$ ipython --no-banner

In [1]: import numpy as np

In [2]: from numpy import linalg as LA

In [3]: np.set_printoptions(precision=1, suppress=True, linewidth=120)

In [4]: E = np.load("run15.npy")

In [5]: E
Out[5]: 
array([[-0.9,  2.7,  0.8],
       [-1.2,  0.4, -2.7],
       [-2.6, -1.1,  0.9]])

In [6]: print(round(float(LA.eigvals(E).sum().real), 1))
0.5

In [7]: print(np.round(E.T @ E, 1) + 0)
[[9. 0. 0.]
 [0. 9. 0.]
 [0. 0. 9.]]

In [8]: print(np.round(LA.pinv(E), 1) + 0)
[[-0.1 -0.1 -0.3]
 [ 0.3  0.  -0.1]
 [ 0.1 -0.3  0.1]]

In [9]: LA.norm(E, axis=0)
Out[9]: array([3., 3., 3.])

In [10]: np.round(E @ E.T, 1) + 0
Out[10]: 
array([[9., 0., 0.],
       [0., 9., 0.],
       [0., 0., 9.]])

In [11]: rng = np.random.default_rng(36071)

In [12]: labels = rng.permutation(3)

In [13]: labels
Out[13]: array([1, 2, 0])

In [14]: other = E[labels][:, labels]

In [15]: round(float(LA.det(other)), 1), round(float(LA.det(E[labels])), 1)
Out[15]: (27.0, 27.0)

In [16]: round(float(np.trace(other)), 1)
Out[16]: 0.5

In [17]: np.allclose(other, E)
Out[17]: False

In [18]: Q, evecs = LA.qr(E[:, :1])[0], LA.qr(E[:, 1:])[0]

In [19]: s = LA.svd(Q.T @ evecs, compute_uv=False)

In [20]: np.round(LA.norm(Q @ Q.T - evecs @ evecs.T, 2), 1)
Out[20]: np.float64(1.0)

In [21]: (s > 0.9).sum()
Out[21]: np.int64(0)

In [22]: u, r1 = E[1], E[2]

In [23]: round(float(u @ u), 1)
Out[23]: 9.0

In [24]: print(round(float(u @ r1), 1))
0.0

In [25]: pr = (u @ r1) / (u @ u) * u

In [26]: round(float((r1 - pr) @ u), 1)
Out[26]: 0.0

In [27]: LA.matrix_rank(np.outer(u, r1))
Out[27]: np.int64(1)

In [28]: W0 = np.load("dump.npy")

In [29]: W0
Out[29]: 
array([[ 4,  5,  6],
       [ 7,  8,  9],
       [10, 11, 12],
       [13, 14, 15]])

In [30]: # null space of dimension 1

In [31]: Uu, s, vt = LA.svd(W0)

In [32]: evecs = vt[:(s > 1e-8).sum()]

In [33]: x0 = W0[3] + -3 * W0[0] + rng.integers(2) * np.eye(3)[1]

In [34]: x0
Out[34]: array([ 1.,  0., -3.])

In [35]: evecs.T @ evecs
Out[35]: 
array([[ 0.8,  0.3, -0.2],
       [ 0.3,  0.3,  0.3],
       [-0.2,  0.3,  0.8]])

In [36]: print(np.allclose(evecs.T @ evecs @ x0, x0))
False

In [37]: LA.matrix_rank(np.vstack([W0, x0]))
Out[37]: np.int64(3)

In [38]: LA.lstsq(W0[:-1].T, W0[-1])[2]
Out[38]: np.int32(2)

In [39]: np.abs(np.diag(LA.qr(W0)[1])) > 1e-9
Out[39]: array([ True,  True, False])

In [40]: other = W0 / LA.norm(W0, axis=1)
Traceback (most recent call last):
  Cell In[40], line 1
    other = W0 / LA.norm(W0, axis=1)
ValueError: operands could not be broadcast together with shapes (4,3) (4,) 


In [41]: other = W0 / LA.norm(W0, axis=1, keepdims=True)

In [42]: gram = other @ other.T

In [43]: (gram - 2 * np.eye(4)).round(6).argmax(axis=1)
Out[43]: array([1, 2, 3, 2])

In [44]: print(round(np.degrees(np.arccos(np.clip(gram[2, 3], -1, 1))), 1))
0.9

In [45]: (np.abs(gram) > 0.9).astype(int)
Out[45]: 
array([[1, 1, 1, 1],
       [1, 1, 1, 1],
       [1, 1, 1, 1],
       [1, 1, 1, 1]])

In [46]: X = np.cumsum(np.array([[1, 4, 3],
    ...:     [3, -1, -2],
    ...:     [0, 0, 0],
    ...:     [-5, 3, -2],
    ...:     [-4, 1, -1],
    ...:     [-5, -2, -3],
    ...:     [0, 2, -1],
    ...:     [5, -5, 3],
    ...:     [-4, -1, 1],
    ...:     [4, 2, 1],
    ...:     [-4, 3, -4],
    ...:     [3, 2, 3],
    ...:     [-5, 0, 0],
    ...:     [5, 1, 3],
    ...:     [0, 3, 0]]), axis=0)

In [47]: X
Out[47]: 
array([[  1,   4,   3],
       [  4,   3,   1],
       [  4,   3,   1],
       [ -1,   6,  -1],
       [ -5,   7,  -2],
       [-10,   5,  -5],
       [-10,   7,  -6],
       [ -5,   2,  -3],
       [ -9,   1,  -2],
       [ -5,   3,  -1],
       [ -9,   6,  -5],
       [ -6,   8,  -2],
       [-11,   8,  -2],
       [ -6,   9,   1],
       [ -6,  12,   1]])

In [48]: labels = rng.permutation(3)

In [49]: other = X[:, labels] * rng.choice([-1, 1], 3)

In [50]: other
Out[50]: 
array([[  1,   4,  -3],
       [  4,   3,  -1],
       [  4,   3,  -1],
       [ -1,   6,   1],
       [ -5,   7,   2],
       [-10,   5,   5],
       [-10,   7,   6],
       [ -5,   2,   3],
       [ -9,   1,   2],
       [ -5,   3,   1],
       [ -9,   6,   5],
       [ -6,   8,   2],
       [-11,   8,   2],
       [ -6,   9,  -1],
       [ -6,  12,  -1]])

In [51]: Uu, _, vt = LA.svd(X.T @ other)

In [52]: labels
Out[52]: array([0, 1, 2])

In [53]: print(other - other[0])
[[  0   0   0]
 [  3  -1   2]
 [  3  -1   2]
 [ -2   2   4]
 [ -6   3   5]
 [-11   1   8]
 [-11   3   9]
 [ -6  -2   6]
 [-10  -3   5]
 [ -6  -1   4]
 [-10   2   8]
 [ -7   4   5]
 [-12   4   5]
 [ -7   5   2]
 [ -7   8   2]]

In [54]: other.shape
Out[54]: (15, 3)

In [55]: print(LA.svd(other, compute_uv=False))
[34.6 14.   5.5]

In [56]: other.sum(axis=1)
Out[56]: array([ 2,  6,  6,  6,  4,  0,  3,  0, -6, -1,  2,  4, -1,  2,  5])
